$ ipython --no-banner

In [1]: import numpy as np

In [2]: from numpy import linalg as LA

In [3]: np.set_printoptions(precision=2, suppress=True, linewidth=200)

In [4]: m1 = np.load("sample10.npy")

In [5]: m1.round(2) + 0
Out[5]: 
array([[ 12.05,  -4.05,  23.98, -22.12,  28.8 ,  -8.22,  -6.35,  20.37,   1.54,   3.5 ,  -2.08,  -6.24,  -4.6 ,   4.49,   5.8 ],
       [ 12.02,  -4.04,  23.93, -22.07,  28.74,  -8.19,  -6.33,  20.32,   1.53,   3.5 ,  -2.08,  -6.22,  -4.59,   4.48,   5.79],
       [ 10.76,  -3.64,  21.78, -20.36,  26.32,  -7.02,  -5.6 ,  18.67,   1.06,   3.37,  -2.05,  -5.43,  -3.91,   4.17,   5.33],
       [ 10.41,  -3.53,  21.19, -19.87,  25.64,  -6.71,  -5.4 ,  18.21,   0.94,   3.34,  -2.04,  -5.21,  -3.73,   4.08,   5.2 ],
       [ 10.04,  -3.41,  20.54, -19.35,  24.91,  -6.36,  -5.18,  17.7 ,   0.81,   3.3 ,  -2.02,  -4.97,  -3.53,   3.99,   5.06],
       [  8.59,  -2.96,  18.03, -17.32,  22.06,  -5.07,  -4.36,  15.75,   0.33,   3.13,  -1.95,  -4.06,  -2.79,   3.64,   4.53],
       [  3.34,  -1.38,   8.59,  -9.34,  11.1 ,  -0.85,  -1.6 ,   8.18,  -0.91,   2.33,  -1.32,  -0.79,  -0.44,   2.36,   2.55],
       [  3.25,  -1.36,   8.43,  -9.2 ,  10.92,  -0.79,  -1.57,   8.05,  -0.92,   2.31,  -1.3 ,  -0.74,  -0.41,   2.34,   2.51],
       [  1.02,  -0.72,   3.96,  -5.05,   5.49,   0.49,  -0.6 ,   4.21,  -0.93,   1.67,  -0.67,   0.53,   0.23,   1.69,   1.55],
       [  0.65,  -0.61,   3.12,  -4.2 ,   4.43,   0.61,  -0.47,   3.45,  -0.84,   1.5 ,  -0.51,   0.71,   0.28,   1.54,   1.35],
       [  0.62,  -0.6 ,   3.06,  -4.13,   4.35,   0.62,  -0.46,   3.39,  -0.83,   1.48,  -0.5 ,   0.72,   0.28,   1.53,   1.34],
       [  0.25,  -0.48,   2.12,  -3.12,   3.12,   0.67,  -0.33,   2.5 ,  -0.68,   1.24,  -0.3 ,   0.85,   0.29,   1.33,   1.1 ],
       [ -0.11,  -0.31,   0.94,  -1.69,   1.52,   0.54,  -0.21,   1.28,  -0.36,   0.82,  -0.02,   0.82,   0.2 ,   0.96,   0.72],
       [ -0.15,  -0.26,   0.66,  -1.29,   1.1 ,   0.44,  -0.18,   0.95,  -0.26,   0.66,   0.04,   0.74,   0.15,   0.81,   0.59],
       [ -0.14,  -0.16,   0.28,  -0.65,   0.5 ,   0.24,  -0.13,   0.46,  -0.09,   0.38,   0.09,   0.49,   0.06,   0.5 ,   0.35],
       [ -0.13,  -0.15,   0.25,  -0.59,   0.45,   0.22,  -0.12,   0.41,  -0.08,   0.35,   0.09,   0.45,   0.05,   0.46,   0.32],
       [ -0.11,  -0.12,   0.18,  -0.46,   0.34,   0.17,  -0.11,   0.32,  -0.05,   0.28,   0.08,   0.37,   0.03,   0.38,   0.26],
       [ -0.09,  -0.1 ,   0.14,  -0.35,   0.26,   0.13,  -0.09,   0.25,  -0.03,   0.22,   0.07,   0.3 ,   0.02,   0.31,   0.21],
       [ -0.01,  -0.01,   0.01,  -0.02,   0.01,   0.01,  -0.01,   0.01,   0.  ,   0.01,   0.01,   0.02,   0.  ,   0.02,   0.01],
       [  0.19,   0.2 ,  -0.13,   0.46,  -0.27,  -0.1 ,   0.24,  -0.29,  -0.1 ,  -0.34,  -0.26,  -0.56,   0.07,  -0.57,  -0.37],
       [  0.44,   1.87,  -0.99,   2.08,  -1.16,   1.88,   2.96,  -1.3 ,  -2.79,  -1.56,  -3.1 ,  -3.09,   2.18,  -4.05,  -2.66],
       [  0.43,   1.9 ,  -1.01,   2.1 ,  -1.18,   1.92,   3.  ,  -1.31,  -2.84,  -1.57,  -3.13,  -3.11,   2.22,  -4.09,  -2.68],
       [ -0.19,   3.36,  -2.37,   3.3 ,  -2.31,   4.72,   5.66,  -2.24,  -5.72,  -2.11,  -5.59,  -4.23,   4.6 ,  -6.59,  -4.41],
       [ -2.35,   6.37,  -6.08,   6.02,  -5.47,  11.37,  11.32,  -4.6 , -11.93,  -2.85, -10.45,  -5.45,   9.89, -11.27,  -7.8 ],
       [ -2.5 ,   6.55,  -6.32,   6.2 ,  -5.68,  11.79,  11.66,  -4.75, -12.3 ,  -2.89, -10.73,  -5.49,  10.21, -11.53,  -8.  ],
       [ -4.15,   8.38,  -8.96,   8.  ,  -7.97,  16.11,  15.15,  -6.39, -16.14,  -3.22, -13.57,  -5.84,  13.54, -14.2 ,  -9.99]])

In [6]: def softmax(z):
   ...:     e = np.exp(z - z.max(axis=-1, keepdims=True))
   ...:     return e / e.sum(axis=-1, keepdims=True)
   ...: 

In [7]: np.round(softmax(m1[24]), 2) + 0
Out[7]: array([0.  , 0.  , 0.  , 0.  , 0.  , 0.48, 0.42, 0.  , 0.  , 0.  , 0.  , 0.  , 0.1 , 0.  , 0.  ])

In [8]: softmax(m1).sum(axis=1)
Out[8]: array([1., 1., 1., 1., 1., 1., 1., 1., 1., 1., 1., 1., 1., 1., 1., 1., 1., 1., 1., 1., 1., 1., 1., 1., 1., 1.])

In [9]: att = m1 @ m1.T / np.sqrt(15)

In [10]: softmax(att)[24] @ m1
Out[10]: array([ -4.15,   8.38,  -8.96,   8.  ,  -7.97,  16.11,  15.15,  -6.39, -16.14,  -3.22, -13.57,  -5.84,  13.54, -14.2 ,  -9.99])

In [11]: softmax(att).round(6).argmax(axis=1)
Out[11]: array([ 0,  0,  0,  0,  0,  0,  0,  0,  0,  0,  0,  0,  0,  0,  0,  0,  0,  0,  0, 25, 25, 25, 25, 25, 25, 25])
